$ python3 -q
>>> import numpy as np
>>> np.set_printoptions(precision=4, suppress=True, linewidth=160)
>>> tidy = lambda a: np.round(a, 4) + 0
>>> arr = np.load("data.npy")
>>> print(arr)
[[-4.8086 -1.8402  2.3801]
 [-4.8334 -0.2982  2.734 ]
 [-8.0348 -2.9945  4.0127]
 [-4.8411 -1.7933  2.3836]
 [-1.6173 -0.5995  0.8121]
 [-4.7817 -0.2759  2.6795]
 [-7.9643 -1.4841  4.31  ]
 [ 0.0015 -5.9938 -1.2043]
 [-4.8053  2.6462  3.3151]
 [-3.1946  1.8209  2.1923]
 [-3.1817 -5.6853  0.6827]
 [ 0.0041 -7.4764 -1.5078]
 [-6.3717 -2.4227  3.2216]
 [-6.3994  0.6087  3.7778]
 [-8.035   2.9891  5.1771]
 [-0.0302 -6.0213 -1.2022]
 [-4.7938 -1.8124  2.4224]
 [-3.2272 -2.7041  1.3308]
 [-4.8188 -4.7864  1.826 ]
 [-0.0136 -0.0046  0.0314]
 [-1.5731 -2.0906  0.5153]
 [-1.5743 -5.0958 -0.0911]
 [-6.4037  0.5894  3.8017]
 [-0.0006 -7.4594 -1.4854]
 [-3.1917 -1.1832  1.6294]
 [-1.6166  0.8824  1.1015]
 [-4.7883 -1.7621  2.3313]
 [-7.9712  4.5058  5.4925]
 [-4.8015 -0.2732  2.7313]
 [-4.8154 -0.2901  2.6932]]
>>> Xc = arr - arr.mean(axis=0)
>>> V = np.linalg.svd(Xc)[2][:2]
>>> Y = Xc - Xc @ V.T @ V
>>> print(tidy(Y.std(axis=0)))
[0.0103 0.0036 0.0179]
>>> print(tidy(np.cov(Xc @ V.T, rowvar=False)))
[[15.8202  0.    ]
 [ 0.      3.5689]]
>>> print(tidy(np.diag(V.T @ V)))
[0.7596 0.9707 0.2697]
>>> print(tidy(np.linalg.norm(Y) / np.linalg.norm(Xc)))
0.0048
>>> x0 = np.array([2, 0, 2])
>>> target = arr @ x0
>>> print(tidy(np.linalg.lstsq(arr, target)[0]))
[2. 0. 2.]
>>> print(tidy(np.linalg.solve(arr.T @ arr, arr.T @ target)))
[2. 0. 2.]
>>> rng = np.random.default_rng(1705)
>>> target = target + 0.02 * rng.normal(size=30)
>>> print(tidy(target))
[-4.8682 -4.1681 -8.0583 -4.931  -1.6297 -4.1917 -7.325  -2.4413 -2.9734 -1.986  -5.0035 -2.9839 -6.2819 -5.2865 -5.7182 -2.4332 -4.7083 -3.8139 -5.9835
  0.0473 -2.1547 -3.3096 -5.2221 -2.9937 -3.1072 -1.0274 -4.9079 -4.9535 -4.1362 -4.228 ]
>>> c, *_ = np.linalg.lstsq(arr, target)
>>> print(tidy(np.linalg.norm(target - arr @ c)))
0.1127
>>> print(c.round())
[ 2. -0.  2.]
>>> Xc = arr - arr.mean(axis=0)
>>> left, s, vt = np.linalg.svd(Xc, full_matrices=False)
>>> print(tidy(s))
[21.4193 10.1734  0.1149]
>>> print(tidy((s ** 2).sum() ** 2 / (s ** 4).sum()))
1.4294
>>> print((np.sign(left[:, 0]) == np.sign(left[0, 0])).astype(int))
[1 1 1 1 0 1 1 0 1 1 0 0 1 1 1 0 1 0 0 0 0 0 1 0 0 1 1 1 1 1]
>>> f = np.array([-2, -2, 2])
>>> feats = np.outer(rng.normal(size=30), f) + 0.1 * rng.normal(size=(30, 3))
>>> print(tidy(feats))
[[-0.6771 -0.6423  0.4223]
 [ 0.4304  0.3918 -0.4718]
 [ 2.5422  2.5227 -2.2469]
 [ 2.4241  2.4745 -2.5092]
 [ 0.1509  0.0076 -0.0868]
 [ 1.506   1.6176 -1.3681]
 [ 1.1028  1.3951 -1.2667]
 [ 3.3284  3.4209 -3.4327]
 [-2.0019 -2.1868  2.1972]
 [ 0.0136 -0.1061 -0.128 ]
 [ 0.9088  0.9633 -0.8267]
 [-1.406  -1.4709  1.5345]
 [-0.6968 -0.5904  0.4627]
 [-0.5145 -0.5174  0.6254]
 [ 0.3913  0.2545 -0.3805]
 [ 0.2965  0.3241 -0.1527]
 [-0.7476 -0.9969  0.9024]
 [-0.1481  0.0353 -0.2118]
 [ 0.3587  0.4197 -0.463 ]
 [-0.7235 -0.6934  0.6584]
 [-0.1565 -0.3407  0.3147]
 [-1.562  -1.5546  1.4984]
 [-3.8243 -4.0511  3.9266]
 [ 2.239   2.135  -2.0953]
 [-4.1447 -4.3714  4.276 ]
 [-1.1633 -1.248   1.1074]
 [ 1.5977  1.3731 -1.4822]
 [-1.4794 -1.4537  1.4486]
 [-0.9973 -1.1033  1.0023]
 [ 3.5745  3.4988 -3.5059]]
>>> Xc = feats - feats.mean(axis=0)
>>> left, s, vt = np.linalg.svd(Xc, full_matrices=False)
>>> print(tidy(Xc.mean(axis=0)))
[0. 0. 0.]
>>> print(tidy((s ** 2).sum() ** 2 / (s ** 4).sum()))
1.0034
>>> print(np.abs(vt[0]).argmax())
1
>>> print((np.sign(left[:, 0]) == np.sign(left[0, 0])).astype(int))
[1 0 0 0 0 0 0 0 1 0 0 1 1 1 0 0 1 0 0 1 1 1 1 0 1 1 0 1 1 0]
